$ python -q
>>> import numpy as np
>>> from numpy import linalg as LA
>>> np.set_printoptions(precision=2, suppress=True, linewidth=160, sign=" ")
>>> M = np.array([[0, 1, 0, 0], [0, 0, 1, 0], [0, 0, 0, 1], [1, 0, 0, 0]])
>>> vec = np.array([-2, 0, 2, 2])
>>> (M * vec).sum(axis=1)
array([ 0,  2,  2, -2])
>>> M @ np.eye(4)[3]
array([ 0.,  0.,  1.,  0.])
>>> np.einsum("ij,j->i", M, vec)
array([ 0,  2,  2, -2])
>>> np.sort(np.abs(LA.eigvals(M)))[::-1]
array([ 1.,  1.,  1.,  1.])
>>> M @ np.ones(4)
array([ 1.,  1.,  1.,  1.])
>>> LA.matrix_power(M, 100)
array([[ 1,  0,  0,  0],
       [ 0,  1,  0,  0],
       [ 0,  0,  1,  0],
       [ 0,  0,  0,  1]])
>>> pr = np.eye(4)[1]
>>> for _ in range(5):
...     pr = pr @ M
...     print(pr.round(2))
... 
[ 0.  0.  1.  0.]
[ 0.  0.  0.  1.]
[ 1.  0.  0.  0.]
[ 0.  1.  0.  0.]
[ 0.  0.  1.  0.]
>>> P = np.triu(np.array([[1, 1, 0, 1], [2, 0, 1, 2], [2, 0, 1, 2], [2, 2, 0, 2]]), 1) + np.eye(4)
>>> B = P @ M @ LA.inv(P)
>>> np.trace(B), np.trace(M)
(np.float64(0.0), np.int64(0))
>>> np.round(LA.det(B), 2)
np.float64(-1.0)
>>> P @ M - M @ P
array([[ 1.,  0.,  0., -2.],
       [ 2.,  0.,  0., -1.],
       [ 2.,  0.,  0.,  0.],
       [ 0., -1.,  0., -1.]])
>>> vec = np.array([3, 1, 1, 1])
>>> rhs = M @ vec
>>> rhs
array([ 1,  1,  1,  3])
>>> LA.solve(M, rhs + M[:, 2])
array([ 3.,  1.,  2.,  1.])
>>> A = np.loadtxt("test13.csv", delimiter=",")
>>> A
array([[ -4.61,   5.79,  17.85,   8.99,  23.23,  14.12,   2.06, -29.42, -23.23,  26.96, -12.58,   5.53],
       [  0.98,   4.55,   8.17,   4.27,  10.52,   5.87,   1.9 , -16.91, -10.52,  12.82,  -5.84,   3.44],
       [  2.36,   3.91,   4.96,   2.62,   6.15,   3.26,   1.58, -12.16,  -6.15,   7.86,  -3.41,   2.73],
       [  2.47,   3.83,   4.62,   2.44,   5.68,   2.99,   1.53, -11.62,  -5.68,   7.31,  -3.15,   2.65],
       [  2.9 ,   3.38,   3.02,   1.57,   3.45,   1.75,   1.25,  -8.92,  -3.45,   4.71,  -1.86,   2.27],
       [  2.9 ,   3.37,   2.98,   1.55,   3.4 ,   1.72,   1.24,  -8.85,  -3.4 ,   4.66,  -1.83,   2.26],
       [  2.78,   2.4 ,   0.9 ,   0.35,   0.41,   0.26,   0.61,  -4.54,  -0.41,   1.05,  -0.03,   1.63],
       [  2.61,   2.18,   0.62,   0.18,   0.02,   0.09,   0.47,  -3.8 ,  -0.02,   0.55,   0.21,   1.51],
       [  2.03,   1.63,   0.19,  -0.09,  -0.56,  -0.11,   0.18,  -2.29,   0.56,  -0.26,   0.58,   1.2 ],
       [  1.36,   1.1 ,   0.01,  -0.18,  -0.68,  -0.12,  -0.01,  -1.24,   0.68,  -0.55,   0.65,   0.88],
       [  1.33,   1.08,   0.01,  -0.18,  -0.68,  -0.12,  -0.02,  -1.21,   0.68,  -0.55,   0.64,   0.87],
       [  1.13,   0.93,  -0.01,  -0.18,  -0.65,  -0.1 ,  -0.05,  -0.97,   0.65,  -0.55,   0.61,   0.77],
       [  1.09,   0.9 ,  -0.01,  -0.18,  -0.64,  -0.1 ,  -0.06,  -0.93,   0.64,  -0.55,   0.6 ,   0.75],
       [  0.29,   0.27,  -0.01,  -0.08,  -0.25,  -0.01,  -0.07,  -0.2 ,   0.25,  -0.24,   0.24,   0.25],
       [ -0.46,  -0.61,  -0.07,   0.24,   0.67,  -0.11,   0.34,   0.3 ,  -0.67,   0.71,  -0.72,  -0.7 ],
       [ -0.54,  -1.17,  -0.33,   0.48,   1.29,  -0.48,   0.9 ,   0.44,  -1.29,   1.44,  -1.56,  -1.53],
       [ -0.47,  -1.34,  -0.47,   0.56,   1.48,  -0.67,   1.14,   0.47,  -1.48,   1.68,  -1.86,  -1.83],
       [ -0.33,  -1.56,  -0.69,   0.65,   1.68,  -0.96,   1.47,   0.51,  -1.68,   1.95,  -2.23,  -2.24],
       [ -0.14,  -1.74,  -0.92,   0.72,   1.83,  -1.26,   1.79,   0.54,  -1.83,   2.16,  -2.56,  -2.61],
       [  0.61,  -2.21,  -1.73,   0.88,   2.09,  -2.27,   2.75,   0.64,  -2.09,   2.63,  -3.43,  -3.68],
       [  0.73,  -2.26,  -1.86,   0.89,   2.11,  -2.42,   2.89,   0.66,  -2.11,   2.68,  -3.54,  -3.83],
       [  1.42,  -2.53,  -2.52,   0.96,   2.15,  -3.24,   3.59,   0.75,  -2.15,   2.87,  -4.07,  -4.57],
       [  3.8 ,  -3.19,  -4.73,   0.99,   1.85,  -5.85,   5.65,   1.14,  -1.85,   2.98,  -5.37,  -6.64],
       [  5.35,  -3.5 ,  -6.13,   0.94,   1.46,  -7.49,   6.84,   1.43,  -1.46,   2.82,  -6.  ,  -7.81],
       [  7.62,  -3.88,  -8.16,   0.8 ,   0.74,  -9.83,   8.47,   1.89,  -0.74,   2.41,  -6.73,  -9.39],
       [ 11.54,  -4.4 , -11.64,   0.46,  -0.77, -13.79,  11.09,   2.8 ,   0.77,   1.38,  -7.7 , -11.87],
       [ 14.59,  -4.74, -14.34,   0.13,  -2.1 , -16.83,  13.02,   3.56,   2.1 ,   0.39,  -8.29, -13.68],
       [ 26.42,  -5.75, -24.82,  -1.45,  -8.04, -28.49,  19.99,   6.9 ,   8.04,  -4.36,  -9.73, -20.15]])
>>> np.round(A[1] @ A[18], 2)
np.float64(46.49)
>>> round(LA.norm(A[1] - A[18]), 2)
np.float64(28.35)
>>> LA.norm(A, axis=1).argmax()
np.int64(0)
>>> round(float(LA.norm(A, 1)), 2), round(LA.norm(A, np.inf), 2)
(125.1, np.float64(174.36))
>>> LA.norm(A, axis=0)
array([ 34.99,  16.19,  39.35,  11.22,  29.09,  41.91,  29.92,  41.41,  29.09,  33.66,  24.79,  32.72])
